% ipython --no-banner

In [1]: import numpy as np

In [2]: np.set_printoptions(precision=1, suppress=True, linewidth=120, floatmode="fixed")

In [3]: J = np.loadtxt("a.csv", delimiter=",")

In [4]: J
Out[4]: 
array([[-4.0,  0.0,  0.0],
       [ 0.0, -3.0, -2.0],
       [ 0.0,  0.0,  0.0]])

In [5]: np.sort(np.abs(np.linalg.eigvals(J)))
Out[5]: array([0.0, 3.0, 4.0])

In [6]: print((J - J.T) / 2)
[[ 0.0  0.0  0.0]
 [ 0.0  0.0 -1.0]
 [ 0.0  1.0  0.0]]

In [7]: np.allclose(J, J.T)
Out[7]: False

In [8]: print(round(np.linalg.det(J), 1))
0.0

In [9]: np.prod(np.diag(J)), np.round(np.linalg.det(J), 1)
Out[9]: (np.float64(0.0), np.float64(0.0))

In [10]: print(J @ J)
[[16.0  0.0  0.0]
 [ 0.0  9.0  6.0]
 [ 0.0  0.0  0.0]]

In [11]: np.sort(np.linalg.eigvals(J))
Out[11]: array([-4.0, -3.0,  0.0])

In [12]: M = np.load("w.npy")

In [13]: M
Out[13]: 
array([[ 0.0,  0.0,  0.0,  0.0, -3.0, -7.0, -9.0,  2.0],
       [ 0.0,  0.0,  0.0,  0.0,  5.0,  9.0,  2.0, -3.0],
       [ 0.0,  0.0,  0.0,  0.0, -9.0, -4.0,  0.0, -6.0],
       [ 0.0,  0.0,  0.0,  0.0, -2.0,  9.0,  5.0, -3.0],
       [-3.0,  5.0, -9.0, -2.0,  0.0,  0.0,  0.0,  0.0],
       [-7.0,  9.0, -4.0,  9.0,  0.0,  0.0,  0.0,  0.0],
       [-9.0,  2.0,  0.0,  5.0,  0.0,  0.0,  0.0,  0.0],
       [ 2.0, -3.0, -6.0, -3.0,  0.0,  0.0,  0.0,  0.0]])

In [14]: # symmetric

In [15]: f = np.array([0, 2, 3])

In [16]: np.correlate(M[5], M[2], "full")
Out[16]: array([ 42.0, -54.0,  52.0, -27.0, -65.0,   0.0, -81.0,   0.0,   0.0,   0.0,   0.0,   0.0,   0.0,   0.0,   0.0])

In [17]: np.cross(M[5, :3], M[2, :3])
Out[17]: array([ 0.0,  0.0, -0.0])

In [18]: cov = M.T @ M

In [19]: np.linalg.matrix_rank(cov)
Out[19]: np.int64(8)

In [20]: np.diag(cov)
Out[20]: array([143.0, 119.0, 133.0, 119.0, 119.0, 227.0, 110.0,  58.0])

In [21]: feats = np.loadtxt("sample17.csv", delimiter=",")

In [22]: feats
Out[22]: 
array([[ 1.0,  0.0, -1.0,  0.0, -1.0,  1.0],
       [ 2.0,  1.0,  3.0,  0.0, -2.0, -3.0],
       [ 2.0,  2.0,  1.0, -1.0,  0.0, -1.0],
       [ 0.0,  0.0,  0.0,  0.0,  0.0,  0.0],
       [ 1.0, -2.0, -1.0, -1.0, -2.0, -2.0],
       [ 2.0,  2.0,  1.0, -1.0,  0.0, -1.0],
       [ 2.0,  3.0,  1.0, -2.0, -2.0,  1.0],
       [ 1.0, -2.0, -1.0, -1.0, -2.0, -2.0],
       [ 2.0, -1.0,  1.0, -3.0,  0.0, -1.0],
       [ 2.0,  1.0,  3.0,  0.0, -2.0, -3.0],
       [ 0.0, -2.0,  0.0, -3.0, -2.0,  2.0],
       [ 1.0,  0.0, -1.0,  0.0, -1.0,  1.0],
       [ 1.0, -2.0,  1.0, -1.0, -6.0, -2.0],
       [ 2.0,  3.0,  1.0, -2.0, -2.0,  1.0],
       [ 2.0, -1.0, -2.0, -2.0, -5.0,  1.0],
       [ 0.0,  0.0,  0.0,  0.0,  0.0,  0.0],
       [ 0.0,  0.0,  2.0,  0.0, -4.0,  0.0],
       [ 0.0,  0.0,  0.0,  0.0,  0.0,  0.0],
       [-1.0, -1.0,  1.0, -1.0,  2.0,  2.0],
       [ 1.0,  0.0, -1.0,  0.0, -1.0,  1.0],
       [ 2.0,  2.0,  1.0, -1.0,  0.0, -1.0],
       [ 1.0,  1.0,  2.0, -2.0,  2.0,  1.0]])

In [23]: Xc = feats - feats.mean(axis=0)

In [24]: vecs = np.linalg.svd(Xc)[2][:5]

In [25]: other = Xc - Xc @ vecs.T @ vecs

In [26]: print(np.round(np.cov(Xc @ vecs.T, rowvar=False), 1) + 0)
[[4.6 0.0 0.0 0.0 0.0]
 [0.0 3.6 0.0 0.0 0.0]
 [0.0 0.0 2.0 0.0 0.0]
 [0.0 0.0 0.0 1.1 0.0]
 [0.0 0.0 0.0 0.0 1.0]]

In [27]: (Xc @ vecs.T).std(axis=0)
Out[27]: array([2.1, 1.8, 1.4, 1.0, 1.0])

In [28]: print(np.round(np.linalg.norm(other) / np.linalg.norm(Xc), 1))
0.1

In [29]: O, vecs = np.linalg.qr(feats[:, :4])[0], np.linalg.qr(feats[:, 4:])[0]

In [30]: sig = np.linalg.svd(O.T @ vecs, compute_uv=False)

In [31]: np.degrees(np.arccos(sig.clip(0, 1)))
Out[31]: array([28.1, 56.8])

In [32]: rng = np.random.default_rng(839)

In [33]: labels = rng.permutation(8)

In [34]: print(labels)
[4 6 7 2 1 3 5 0]

In [35]: other = M[labels][:, labels]

In [36]: np.sort(np.abs(np.linalg.eigvals(other)))
Out[36]: array([ 3.0,  3.0,  5.1,  5.1, 11.5, 11.5, 18.6, 18.6])

In [37]: other
Out[37]: 
array([[ 0.0,  0.0,  0.0, -9.0,  5.0, -2.0,  0.0, -3.0],
       [ 0.0,  0.0,  0.0,  0.0,  2.0,  5.0,  0.0, -9.0],
       [ 0.0,  0.0,  0.0, -6.0, -3.0, -3.0,  0.0,  2.0],
       [-9.0,  0.0, -6.0,  0.0,  0.0,  0.0, -4.0,  0.0],
       [ 5.0,  2.0, -3.0,  0.0,  0.0,  0.0,  9.0,  0.0],
       [-2.0,  5.0, -3.0,  0.0,  0.0,  0.0,  9.0,  0.0],
       [ 0.0,  0.0,  0.0, -4.0,  9.0,  9.0,  0.0, -7.0],
       [-3.0, -9.0,  2.0,  0.0,  0.0,  0.0, -7.0,  0.0]])

In [38]: data = np.array([[0.0, 0.0, 0.0], [1.0, 3.0, 4.0], [0.0, 0.0, 1.0]])

In [39]: data
Out[39]: 
array([[0.0, 0.0, 0.0],
       [1.0, 3.0, 4.0],
       [0.0, 0.0, 1.0]])

In [40]: U, sig, VT = np.linalg.svd(data)

In [41]: sig
Out[41]: array([5.2, 0.6, 0.0])

In [42]: np.argmax(sig[:-1] / (sig[1:] + 1e-6)) + 1
Out[42]: np.int64(2)

In [43]: other = U[:, :2] @ np.diag(sig[:2]) @ VT[:2]

In [44]: other.round(1) + 0
Out[44]: 
array([[0.0, 0.0, 0.0],
       [1.0, 3.0, 4.0],
       [0.0, 0.0, 1.0]])

In [45]: hat = np.triu(np.array([[0, 1, 0], [0, 4, 5], [2, 4, 3]]), 1) + np.eye(3)

In [46]: other = hat @ data @ np.linalg.inv(hat)

In [47]: print(np.poly(other))
[ 1.0 -4.0  3.0  0.0]

In [48]: np.linalg.matrix_rank(other)
Out[48]: np.int64(2)

In [49]: np.trace(other), np.trace(data)
Out[49]: (np.float64(4.0), np.float64(4.0))

In [50]: print(round(float(np.linalg.det(other)), 1))
0.0
